% ipython --no-banner

In [1]: import numpy as np

In [2]: np.set_printoptions(precision=3, suppress=True, linewidth=160, legacy="1.25")

In [3]: K = np.array([[6, 2, 5, 9, 8, 1],
   ...:     [2, 6, 2, 5, 9, 8],
   ...:     [5, 2, 6, 2, 5, 9],
   ...:     [9, 5, 2, 6, 2, 5],
   ...:     [8, 9, 5, 2, 6, 2],
   ...:     [1, 8, 9, 5, 2, 6]])

In [4]: ev, evecs = np.linalg.eigh(K)

In [5]: print(np.linalg.eigvalsh(K + 5 * np.eye(6)))
[-2.968 -1.834  9.643 11.11  14.325 35.724]

In [6]: print(np.abs(evecs[:, -1]))
[0.408 0.431 0.384 0.384 0.431 0.408]

In [7]: print(ev.sum(), np.trace(K))
36.0 36

In [8]: print(np.unique(ev.round(6) + 0, return_counts=True)[1])
[1 1 1 1 1 1]

In [9]: print(np.round(evecs.T @ K @ evecs, 3) + 0)
[[-7.968  0.     0.     0.     0.     0.   ]
 [ 0.    -6.834  0.     0.     0.     0.   ]
 [ 0.     0.     4.643  0.     0.     0.   ]
 [ 0.     0.     0.     6.11   0.     0.   ]
 [ 0.     0.     0.     0.     9.325  0.   ]
 [ 0.     0.     0.     0.     0.    30.724]]

In [10]: print(evecs @ np.diag(ev) @ evecs.T)
[[6. 2. 5. 9. 8. 1.]
 [2. 6. 2. 5. 9. 8.]
 [5. 2. 6. 2. 5. 9.]
 [9. 5. 2. 6. 2. 5.]
 [8. 9. 5. 2. 6. 2.]
 [1. 8. 9. 5. 2. 6.]]

In [11]: print(np.round(evecs.T @ evecs, 3) + 0)
[[1. 0. 0. 0. 0. 0.]
 [0. 1. 0. 0. 0. 0.]
 [0. 0. 1. 0. 0. 0.]
 [0. 0. 0. 1. 0. 0.]
 [0. 0. 0. 0. 1. 0.]
 [0. 0. 0. 0. 0. 1.]]

In [12]: M = np.array([[-0.5, 0.8, 1.5],
    ...:     [0.5, -1.0, -0.3],
    ...:     [-1.2, -0.9, -1.7],
    ...:     [-1.4, 1.3, 0.9],
    ...:     [-1.6, -1.3, 1.4],
    ...:     [-0.6, -1.3, 0.6],
    ...:     [0.3, 0.8, -0.4],
    ...:     [-0.2, -0.8, 0.4],
    ...:     [0.2, 0.3, 2.4],
    ...:     [1.1, 0.7, 0.4],
    ...:     [-1.5, 1.2, -0.4],
    ...:     [-0.2, 1.7, -0.2],
    ...:     [0.0, 0.7, -0.5],
    ...:     [-0.7, -1.3, 0.0],
    ...:     [0.9, -0.2, 0.2],
    ...:     [0.4, -2.3, -0.3]])

In [13]: M[11] *= 10

In [14]: print(M)
[[-0.5  0.8  1.5]
 [ 0.5 -1.  -0.3]
 [-1.2 -0.9 -1.7]
 [-1.4  1.3  0.9]
 [-1.6 -1.3  1.4]
 [-0.6 -1.3  0.6]
 [ 0.3  0.8 -0.4]
 [-0.2 -0.8  0.4]
 [ 0.2  0.3  2.4]
 [ 1.1  0.7  0.4]
 [-1.5  1.2 -0.4]
 [-2.  17.  -2. ]
 [ 0.   0.7 -0.5]
 [-0.7 -1.3  0. ]
 [ 0.9 -0.2  0.2]
 [ 0.4 -2.3 -0.3]]

In [15]: cov = np.cov(M, rowvar=False)

In [16]: print(np.corrcoef(M.T))
[[ 1.    -0.447  0.222]
 [-0.447  1.    -0.457]
 [ 0.222 -0.457  1.   ]]

In [17]: print(np.linalg.eigvalsh(cov)[::-1])
[20.168  0.98   0.71 ]

In [18]: print(np.polyfit(M[:, 0], M[:, 2], 1))
[0.263 0.241]

In [19]: Xc = (M - M.mean(axis=0)) / M.std(axis=0)

In [20]: print(Xc.std(axis=0))
[1. 1. 1.]

In [21]: print(np.argwhere(np.abs(Xc) > 2))
[[ 8  2]
 [11  1]]

In [22]: b = np.linalg.lstsq(np.delete(Xc, 1, axis=1), Xc[:, 1])[0]

In [23]: print(round(1 - np.var(Xc[:, 1] - np.delete(Xc, 1, axis=1) @ b), 3))
0.334

In [24]: print(np.abs(b).argmax())
1

In [25]: d = np.linalg.norm(M[:, None] - M[None], axis=-1)

In [26]: print((d + 1e9 * np.eye(16)).round(6).argmin(axis=1))
[ 3  7 13  0  5 13 12  5  0 14  3 10  6  5  9  1]

In [27]: A2 = M / np.linalg.norm(M, axis=1, keepdims=True)

In [28]: cov = A2 @ A2.T

In [29]: print(np.linalg.norm(A2, axis=1))
[1. 1. 1. 1. 1. 1. 1. 1. 1. 1. 1. 1. 1. 1. 1. 1.]

In [30]: print((cov - 2 * np.eye(16)).round(6).argmax(axis=1))
[ 8 15 13  0  5  7 12  5  0 14  3 12  6  5  9  1]

In [31]: mat = np.loadtxt("data.csv", delimiter=",")

In [32]: print(mat)
[[ 0.  0.  2. -2.]
 [ 0.  0. -1. -2.]
 [ 0.  0.  0.  0.]
 [ 0.  0.  0.  0.]]

In [33]: print(np.linalg.matrix_rank(mat, rtol=0.1))
2

In [34]: hat = np.triu(np.array([[3, 3, -3, -3], [-2, 0, -2, -1], [1, 1, 1, 1], [-3, 3, 1, -3]]), 1) + np.eye(4)

In [35]: A2 = hat @ mat @ np.linalg.inv(hat)

In [36]: print(A2)
[[ 0.  0. -1. -7.]
 [ 0.  0. -1. -1.]
 [ 0.  0.  0.  0.]
 [ 0.  0.  0.  0.]]

In [37]: print(round(float(np.linalg.det(A2)), 3))
0.0

In [38]: print(hat @ mat - mat @ hat)
[[ 0.  0. -3. -8.]
 [ 0.  0.  0.  1.]
 [ 0.  0.  0.  0.]
 [ 0.  0.  0.  0.]]

In [39]: print(np.trace(A2), np.trace(mat))
0.0 0.0

In [40]: print(np.linalg.matrix_rank(A2))
2

In [41]: print(np.sort(np.linalg.eigvals(mat)))
[0. 0. 0. 0.]

In [42]: print(np.linalg.matrix_power(mat - np.diag(np.diag(mat)), 4))
[[0. 0. 0. 0.]
 [0. 0. 0. 0.]
 [0. 0. 0. 0.]
 [0. 0. 0. 0.]]

In [43]: print(mat @ mat)
[[0. 0. 0. 0.]
 [0. 0. 0. 0.]
 [0. 0. 0. 0.]
 [0. 0. 0. 0.]]

In [44]: print([int(np.linalg.matrix_rank(np.linalg.matrix_power(mat, p))) for p in range(1, 5)])
[2, 0, 0, 0]
